In [1]: import numpy as np

In [2]: np.set_printoptions(precision=2, suppress=True, linewidth=140)

In [3]: def tidy(a):
   ...:     return np.round(a, 2) + 0
   ...: 

In [4]: F = np.loadtxt("w.csv", delimiter=",")

In [5]: print(F)
[[-9. -2. -1. -7.  3. -2.  6.  5.  4.]
 [-6.  1.  2. -4.  6.  1.  9.  8.  7.]
 [-6.  1.  2. -4.  6.  1.  9.  8.  7.]
 [-8. -1.  0. -6.  4. -1.  7.  6.  5.]
 [-9. -2. -1. -7.  3. -2.  6.  5.  4.]
 [-6.  1.  2. -4.  6.  1.  9.  8.  7.]
 [-9. -2. -1. -7.  3. -2.  6.  5.  4.]
 [-7.  0.  1. -5.  5.  0.  8.  7.  6.]
 [-8. -1.  0. -6.  4. -1.  7.  6.  5.]]

In [6]: print(np.abs(np.diag(np.linalg.qr(F)[1])) > 1e-9)
[ True  True False False False False False False False]

In [7]: print(tidy(np.trace(np.linalg.pinv(F) @ F)))
2.0

In [8]: print(np.linalg.lstsq(F[:-1].T, F[-1])[2])
2

In [9]: print(tidy(F @ np.linalg.pinv(F) @ F))
[[-9. -2. -1. -7.  3. -2.  6.  5.  4.]
 [-6.  1.  2. -4.  6.  1.  9.  8.  7.]
 [-6.  1.  2. -4.  6.  1.  9.  8.  7.]
 [-8. -1.  0. -6.  4. -1.  7.  6.  5.]
 [-9. -2. -1. -7.  3. -2.  6.  5.  4.]
 [-6.  1.  2. -4.  6.  1.  9.  8.  7.]
 [-9. -2. -1. -7.  3. -2.  6.  5.  4.]
 [-7.  0.  1. -5.  5.  0.  8.  7.  6.]
 [-8. -1.  0. -6.  4. -1.  7.  6.  5.]]

In [10]: Uu, sig, VT = np.linalg.svd(F)

In [11]: V = VT[:(sig > 1e-8).sum()]

In [12]: rng = np.random.default_rng(990)

In [13]: vec = F[6] + 5 * F[2] + rng.integers(2) * np.eye(9)[8]

In [14]: print(vec)
[-39.   3.   9. -27.  33.   3.  51.  45.  40.]

In [15]: print(np.allclose(V.T @ V @ vec, vec))
False

In [16]: print(tidy(np.linalg.norm(vec - V.T @ V @ vec)))
0.9

In [17]: A2 = F / np.sqrt((F ** 2).mean(axis=1, keepdims=True))

In [18]: print(tidy(F - F.mean(axis=1, keepdims=True)))
[[-8.67 -1.67 -0.67 -6.67  3.33 -1.67  6.33  5.33  4.33]
 [-8.67 -1.67 -0.67 -6.67  3.33 -1.67  6.33  5.33  4.33]
 [-8.67 -1.67 -0.67 -6.67  3.33 -1.67  6.33  5.33  4.33]
 [-8.67 -1.67 -0.67 -6.67  3.33 -1.67  6.33  5.33  4.33]
 [-8.67 -1.67 -0.67 -6.67  3.33 -1.67  6.33  5.33  4.33]
 [-8.67 -1.67 -0.67 -6.67  3.33 -1.67  6.33  5.33  4.33]
 [-8.67 -1.67 -0.67 -6.67  3.33 -1.67  6.33  5.33  4.33]
 [-8.67 -1.67 -0.67 -6.67  3.33 -1.67  6.33  5.33  4.33]
 [-8.67 -1.67 -0.67 -6.67  3.33 -1.67  6.33  5.33  4.33]]

In [19]: print(np.linalg.matrix_rank(F - F.mean(axis=1, keepdims=True)))
1

In [20]: idx = rng.permutation(9)

In [21]: print(idx)
[0 2 4 3 5 7 8 1 6]

In [22]: A2 = F[idx][:, idx]

In [23]: print(tidy(np.sort(np.abs(np.linalg.eigvals(A2)))))
[0.   0.   0.   0.   0.   0.   0.   5.74 5.74]

In [24]: print(np.diag(A2))
[-9.  2.  3. -6.  1.  7.  5.  1.  6.]

In [25]: print(np.allclose(A2, F))
False

In [26]: print(np.trace(A2))
10.0

In [27]: print(A2)
[[-9. -1.  3. -7. -2.  5.  4. -2.  6.]
 [-6.  2.  6. -4.  1.  8.  7.  1.  9.]
 [-9. -1.  3. -7. -2.  5.  4. -2.  6.]
 [-8.  0.  4. -6. -1.  6.  5. -1.  7.]
 [-6.  2.  6. -4.  1.  8.  7.  1.  9.]
 [-7.  1.  5. -5.  0.  7.  6.  0.  8.]
 [-8.  0.  4. -6. -1.  6.  5. -1.  7.]
 [-6.  2.  6. -4.  1.  8.  7.  1.  9.]
 [-9. -1.  3. -7. -2.  5.  4. -2.  6.]]

In [28]: rank = np.linalg.matrix_rank(F)

In [29]: print(rank)
2

In [30]: N = np.linalg.svd(F)[2][rank:].T

In [31]: print(N.shape)
(9, 7)

In [32]: print(np.linalg.matrix_rank(F.T @ F), np.linalg.matrix_rank(F @ F.T))
2 2

In [33]: print([int(np.linalg.matrix_rank(np.delete(F, i, axis=0))) for i in range(9)])
[2, 2, 2, 2, 2, 2, 2, 2, 2]

In [34]: m1 = np.load("case5.npy")

In [35]: print(m1)
[[ 3  3  3  3  3  3  3  3]
 [ 3  6  6  6  6  6  6  6]
 [ 3  6  9  9  9  9  9  9]
 [ 3  6  9 12 12 12 12 12]
 [ 3  6  9 12 15 15 15 15]
 [ 3  6  9 12 15 18 18 18]
 [ 3  6  9 12 15 18 21 21]
 [ 3  6  9 12 15 18 21 24]]

In [36]: # symmetric, so the eigenvalues are real

In [37]: idx = rng.permutation(8)

In [38]: print(idx)
[4 7 1 5 2 6 0 3]

In [39]: A2 = m1[idx][:, idx]

In [40]: print(tidy(np.linalg.det(A2)), tidy(np.linalg.det(m1[idx])))
6561.0 -6561.0

In [41]: print(np.diag(A2))
[15 24  6 18  9 21  3 12]
